% ipython --no-banner

In [1]: import numpy as np

In [2]: np.set_printoptions(suppress=True, linewidth=100)

In [3]: def tidy(a):
   ...:     return np.round(a, 3) + 0
   ...: 

In [4]: data = np.loadtxt("mat.csv", delimiter=",")

In [5]: data
Out[5]: 
array([[ 0.,  0.,  0.,  0.,  0.],
       [27.,  0., 18., 18.,  9.],
       [-3.,  0., -2., -2., -1.]])

In [6]: data.sum(axis=1)
Out[6]: array([ 0., 72., -8.])

In [7]: data[3]
---------------------------------------------------------------------------
IndexError                                Traceback (most recent call last)
Cell In[7], line 1
----> 1 data[3]

IndexError: index 3 is out of bounds for axis 0 with size 3

In [8]: np.linalg.matrix_rank(data)
Out[8]: np.int64(1)

In [9]: tidy(data.mean(axis=0))
Out[9]: array([8.   , 0.   , 5.333, 5.333, 2.667])

In [10]: np.linalg.cond(data) > 100
Out[10]: np.True_

In [11]: [round(float(x), 3) for x in np.linalg.svd(data, compute_uv=False)[:3]]
Out[11]: [38.419, 0.0, 0.0]

In [12]: tidy(np.linalg.norm(data, 2) / np.linalg.norm(data))
Out[12]: np.float64(1.0)

In [13]: other = np.array([[0, 1, 2], [2, 3, 2], [0, 3, 3], [2, 0, 3], [3, 3, 3]])

In [14]: np.einsum("ij->j", data)
Out[14]: array([24.,  0., 16., 16.,  8.])

In [15]: np.linalg.matrix_rank(np.vstack([data, other.T]))
Out[15]: np.int64(4)

In [16]: Uu, sv, Vt = np.linalg.svd(data)

In [17]: tidy(sv)
Out[17]: array([38.419,  0.   ,  0.   ])

In [18]: other = Uu[:, :1] @ np.diag(sv[:1]) @ Vt[:1]

In [19]: np.linalg.matrix_rank(data, rtol=0.05)
Out[19]: np.int64(1)

In [20]: tidy(np.abs(data - other).max())
Out[20]: np.float64(0.0)

In [21]: tidy(np.linalg.norm(data - other) / np.linalg.norm(data))
Out[21]: np.float64(0.0)

In [22]: W0 = np.loadtxt("m.csv", delimiter=",")

In [23]: W0
Out[23]: 
array([[1.   , 0.7  , 0.49 , 0.343],
       [0.7  , 1.   , 0.7  , 0.49 ],
       [0.49 , 0.7  , 1.   , 0.7  ],
       [0.343, 0.49 , 0.7  , 1.   ]])

In [24]: w, V = np.linalg.eigh(W0)

In [25]: vec = np.array([6, 2, 7, 8])

In [26]: tidy(np.linalg.eigvalsh(W0[1:, 1:]))
Out[26]: array([0.225, 0.51 , 2.265])

In [27]: tidy(V * np.sqrt(w) @ V.T)
Out[27]: 
array([[0.911, 0.348, 0.189, 0.116],
       [0.348, 0.856, 0.332, 0.189],
       [0.189, 0.332, 0.856, 0.348],
       [0.116, 0.189, 0.348, 0.911]])

In [28]: vec @ W0 @ vec
Out[28]: np.float64(357.568)

In [29]: vec = np.ones(4)

In [30]: for _ in range(3):
    ...:     vec = W0 @ vec
    ...:     vec /= np.linalg.norm(vec)
    ...:     print(round(vec @ W0 @ vec, 3))
    ...: 
2.725
2.725
2.725

In [31]: tidy(np.linalg.eigvalsh(W0)[-1])
Out[31]: np.float64(2.725)

In [32]: tidy(vec)
Out[32]: array([0.461, 0.536, 0.536, 0.461])

In [33]: L = np.linalg.cholesky(W0)

In [34]: tidy(L)
Out[34]: 
array([[1.   , 0.   , 0.   , 0.   ],
       [0.7  , 0.714, 0.   , 0.   ],
       [0.49 , 0.5  , 0.714, 0.   ],
       [0.343, 0.35 , 0.5  , 0.714]])

In [35]: tidy(np.prod(np.diag(L)) ** 2), tidy(np.linalg.det(W0))
Out[35]: (np.float64(0.133), np.float64(0.133))

In [36]: tidy(np.diag(L) ** 2)
Out[36]: array([1.  , 0.51, 0.51, 0.51])

In [37]: A = np.array([[-2, -3, 0, 2, -3],
    ...:     [-2, -1, 3, 3, -3],
    ...:     [1, 0, 2, 2, 1],
    ...:     [1, 0, 2, 2, 1]])

In [38]: # rows 2 and 3 are equal

In [39]: Uu, sv, Vt = np.linalg.svd(A)

In [40]: V = Vt[:(sv > 1e-8).sum()]

In [41]: rng = np.random.default_rng(66192)

In [42]: vec = A[2] + 4 * A[0] + rng.integers(2) * np.eye(5)[1]

In [43]: vec
Out[43]: array([ -7., -12.,   2.,  10., -11.])

In [44]: tidy(np.diag(V.T @ V))
Out[44]: array([0.388, 0.716, 0.683, 0.602, 0.611])

In [45]: tidy(np.linalg.norm(vec - V.T @ V @ vec))
Out[45]: np.float64(0.0)

In [46]: np.linalg.matrix_rank(np.vstack([A, vec]))
Out[46]: np.int64(3)

In [47]: np.abs(np.diag(np.linalg.qr(A)[1])) > 1e-9
Out[47]: array([ True,  True,  True, False])

In [48]: np.unique(A.round(6), axis=0).shape
Out[48]: (3, 5)

In [49]: np.allclose(A[:-1].T @ np.linalg.lstsq(A[:-1].T, A[-1])[0], A[-1])
Out[49]: True

In [50]: vec = np.array([4, -5, 2, -4, 4])

In [51]: h1 = np.maximum(A @ vec, 0)

In [52]: np.flatnonzero(h1 > 1e-9)
Out[52]: array([2, 3])

In [53]: A * (h1 > 1e-9)[:, None]
Out[53]: 
array([[0, 0, 0, 0, 0],
       [0, 0, 0, 0, 0],
       [1, 0, 2, 2, 1],
       [1, 0, 2, 2, 1]])

In [54]: A.T @ h1
Out[54]: array([ 8,  0, 16, 16,  8])

In [55]: np.maximum(A @ vec, 0) - np.maximum(-A @ vec, 0)
Out[55]: array([-13, -21,   4,   4])

In [56]: J = np.loadtxt("case18.csv", delimiter=",")

In [57]: J
Out[57]: 
array([[ 13.179, -11.   ,  27.344,  33.989, -14.092],
       [ 22.689,  15.983,  10.043,  26.042,   8.29 ],
       [ -3.259,   6.098,  -8.806, -17.143,  10.035],
       [ -0.383, -10.355,   4.836,  -1.543,  -8.156],
       [  0.929,   9.872, -17.253,  -8.764,   6.428]])

In [58]: np.linalg.matrix_rank(J, rtol=0.1)
Out[58]: np.int64(3)

In [59]: tidy(np.abs(np.linalg.svd(J)[2][-1]))
Out[59]: array([0.054, 0.664, 0.279, 0.26 , 0.641])

In [60]: tidy(np.linalg.norm(J, 2) / np.linalg.norm(J))
Out[60]: np.float64(0.867)

In [61]: round(np.log10(np.linalg.cond(J)))
Out[61]: 2

In [62]: vec = np.array([7, 6, 0, 4, 3])

In [63]: h1 = np.maximum(J @ vec, 0)

In [64]: np.tanh(J @ vec)
Out[64]: array([ 1.,  1., -1., -1.,  1.])

In [65]: np.maximum(J @ (3 * vec), 0)
Out[65]: array([ 359.799, 1151.277,    0.   ,    0.   ,  149.889])

In [66]: J * (h1 > 1e-9)[:, None]
Out[66]: 
array([[ 13.179, -11.   ,  27.344,  33.989, -14.092],
       [ 22.689,  15.983,  10.043,  26.042,   8.29 ],
       [ -0.   ,   0.   ,  -0.   ,  -0.   ,   0.   ],
       [ -0.   ,  -0.   ,   0.   ,  -0.   ,  -0.   ],
       [  0.929,   9.872, -17.253,  -8.764,   6.428]])

In [67]: tidy(h1)
Out[67]: array([119.933, 383.759,   0.   ,   0.   ,  49.963])

In [68]: tidy(J.T @ h1)
Out[68]: array([10334.121,  5307.592,  6271.528, 13632.379,  1812.428])

In [69]: vec = np.array([3, -2, 1, 0, 3])

In [70]: tidy(J @ np.ones(5))
Out[70]: array([ 49.42 ,  83.047, -13.075, -15.601,  -8.788])

In [71]: J @ np.eye(5)[0]
Out[71]: array([13.179, 22.689, -3.259, -0.383,  0.929])

In [72]: np.linalg.norm(J, axis=1).argmax()
Out[72]: np.int64(0)

In [73]: tidy(np.linalg.norm(J, 2))
Out[73]: np.float64(62.809)

In [74]: tidy(np.linalg.norm(J, 1)), tidy(np.linalg.norm(J, np.inf))
Out[74]: (np.float64(87.481), np.float64(99.604))

In [75]: tidy(np.linalg.norm(J[0], 1)), tidy(np.linalg.norm(J[0], np.inf))
Out[75]: (np.float64(99.604), np.float64(33.989))

In [76]: tidy(np.linalg.norm(J, axis=1))
Out[76]: array([48.951, 40.225, 22.802, 14.13 , 22.674])

In [77]: tidy(J.mean(axis=0))
Out[77]: array([6.631, 2.12 , 3.233, 6.516, 0.501])

In [78]: tidy(np.linalg.svd(J, compute_uv=False))
Out[78]: array([62.809, 34.733,  8.354,  5.164,  0.357])

In [79]: np.count_nonzero(J)
Out[79]: np.int64(25)

In [80]: tidy(J.sum(axis=1))
Out[80]: array([ 49.42 ,  83.047, -13.075, -15.601,  -8.788])

In [81]: np.linalg.matrix_rank(J)
Out[81]: np.int64(5)

In [82]: np.abs(J).max()
Out[82]: np.float64(33.989)

In [83]: M = rng.normal(size=(10, 4)) + 3 * np.array([-2, 2, 0, -2])

In [84]: tidy(M)
Out[84]: 
array([[-6.837,  6.332, -0.729, -6.238],
       [-6.173,  6.11 , -1.326, -6.378],
       [-6.715,  6.643, -0.554, -8.788],
       [-6.626,  7.086,  0.614, -6.906],
       [-7.559,  5.17 ,  0.554, -7.361],
       [-5.91 ,  8.463, -0.461, -5.383],
       [-5.846,  7.482, -1.489, -7.138],
       [-6.278,  6.5  ,  0.005, -5.424],
       [-4.504,  5.831,  0.781, -5.04 ],
       [-6.646,  6.415, -0.397, -8.303]])

In [85]: q, V = np.linalg.qr(M[:, :1])[0], np.linalg.qr(M[:, 1:])[0]

In [86]: sv = np.linalg.svd(q.T @ V, compute_uv=False)

In [87]: (sv > 0.9).sum()
Out[87]: np.int64(1)

In [88]: tidy(np.linalg.norm(q @ q.T - V @ V.T, 2))
Out[88]: np.float64(1.0)

In [89]: tidy(sv)
Out[89]: array([0.993])

In [90]: tidy(np.linalg.norm(M, 2) / np.linalg.norm(M))
Out[90]: np.float64(0.992)

In [91]: np.linalg.cond(M) > 100
Out[91]: np.False_

In [92]: Xc = M - M.mean(axis=0)

In [93]: Uu, sv, Vt = np.linalg.svd(Xc, full_matrices=False)

In [94]: tidy(Vt[0] * np.sign(Vt[0, np.abs(Vt[0]).argmax()]))
Out[94]: array([0.44 , 0.168, 0.115, 0.874])

In [95]: np.abs(Uu[:, 0]).argmax()
Out[95]: np.int64(8)

In [96]: tidy(sv)
Out[96]: array([4.159, 3.031, 1.873, 1.723])

In [97]: def softmax(z):
    ...:     e = np.exp(z - z.max(axis=-1, keepdims=True))
    ...:     return e / e.sum(axis=-1, keepdims=True)
    ...: 

In [98]: tidy(softmax(M).sum(axis=1))
Out[98]: array([1., 1., 1., 1., 1., 1., 1., 1., 1., 1.])

In [99]: tidy(softmax(M[3]))
Out[99]: array([0.   , 0.998, 0.002, 0.   ])

In [100]: att = M @ M.T / np.sqrt(4)

In [101]: softmax(att).round(6).argmax(axis=1)
Out[101]: array([2, 2, 2, 2, 2, 2, 2, 2, 2, 2])

In [102]: tidy(softmax(att)[3] @ M)
Out[102]: array([-6.708,  6.633, -0.537, -8.736])

In [103]: arr = np.array([[8, -5, 7], [16, -10, 14]])

In [104]: # looks like rank 1

In [105]: ang = np.radians(120)

In [106]: r_ = np.eye(3)

In [107]: r_[2, 2] = r_[0, 0] = np.cos(ang)

In [108]: r_[2, 0], r_[0, 2] = -np.sin(ang), np.sin(ang)

In [109]: tidy(r_)
Out[109]: 
array([[-0.5  ,  0.   ,  0.866],
       [ 0.   ,  1.   ,  0.   ],
       [-0.866,  0.   , -0.5  ]])

In [110]: other = arr @ r_.T

In [111]: np.allclose(np.linalg.norm(arr, axis=1), np.linalg.norm(other, axis=1))
Out[111]: True

In [112]: np.allclose(arr @ arr.T, other @ other.T)
Out[112]: True

In [113]: tidy(np.linalg.svd(arr, compute_uv=False)), tidy(np.linalg.svd(other, compute_uv=False))
Out[113]: (array([26.268,  0.   ]), array([26.268,  0.   ]))

In [114]: tidy(np.linalg.det(r_)), tidy(np.trace(r_))
Out[114]: (np.float64(1.0), np.float64(0.0))

In [115]: f = np.array([0, 2])

In [116]: tidy(np.cross(r_[2, :3], r_[0, :3]))
Out[116]: array([0., 1., 0.])

In [117]: np.polyval(f, r_[2])
Out[117]: array([2., 2., 2.])

In [118]: feats = np.array([[1.0, 0.7], [0.7, 1.0]])

In [119]: # symmetric

In [120]: (feats - feats.T) / 2
Out[120]: 
array([[0., 0.],
       [0., 0.]])

In [121]: tidy(np.linalg.det(feats))
Out[121]: np.float64(0.51)

In [122]: tidy(np.sort(np.abs(np.linalg.eigvals(feats))))
Out[122]: array([0.3, 1.7])

In [123]: np.allclose(feats, feats.T)
Out[123]: True

In [124]: f = np.array([1, -1, -3])

In [125]: tidy(np.convolve(J[1], f))
Out[125]: array([ 22.689,  -6.706, -74.007, -31.95 , -47.881, -86.416, -24.87 ])

In [126]: np.einsum("ij,ji->", feats, feats)
Out[126]: np.float64(2.98)

In [127]: tidy(np.poly(feats))
Out[127]: array([ 1.  , -2.  ,  0.51])

In [128]: tidy(np.linalg.eigvals(feats).sum().real)
Out[128]: np.float64(2.0)

In [129]: tidy(np.linalg.det(2 * feats)), tidy(np.linalg.det(feats))
Out[129]: (np.float64(2.04), np.float64(0.51))

In [130]: np.einsum("ii->", feats)
Out[130]: np.float64(2.0)

In [131]: w, V = np.linalg.eigh(feats)

In [132]: np.abs(V[:, -1]).round(6).argmax()
Out[132]: np.int64(0)

In [133]: tidy(V.T @ feats @ V)
Out[133]: 
array([[0.3, 0. ],
       [0. , 1.7]])

In [134]: tidy(np.linalg.svd(feats, compute_uv=False))
Out[134]: array([1.7, 0.3])

In [135]: tidy(np.linalg.eigvalsh(feats @ feats))
Out[135]: array([0.09, 2.89])

In [136]: tidy(V.T @ V)
Out[136]: 
array([[1., 0.],
       [0., 1.]])

In [137]: (w > 1e-8).sum(), (w < -1e-8).sum()
Out[137]: (np.int64(2), np.int64(0))

In [138]: w.sum(), np.trace(feats)
Out[138]: (np.float64(2.0), np.float64(2.0))
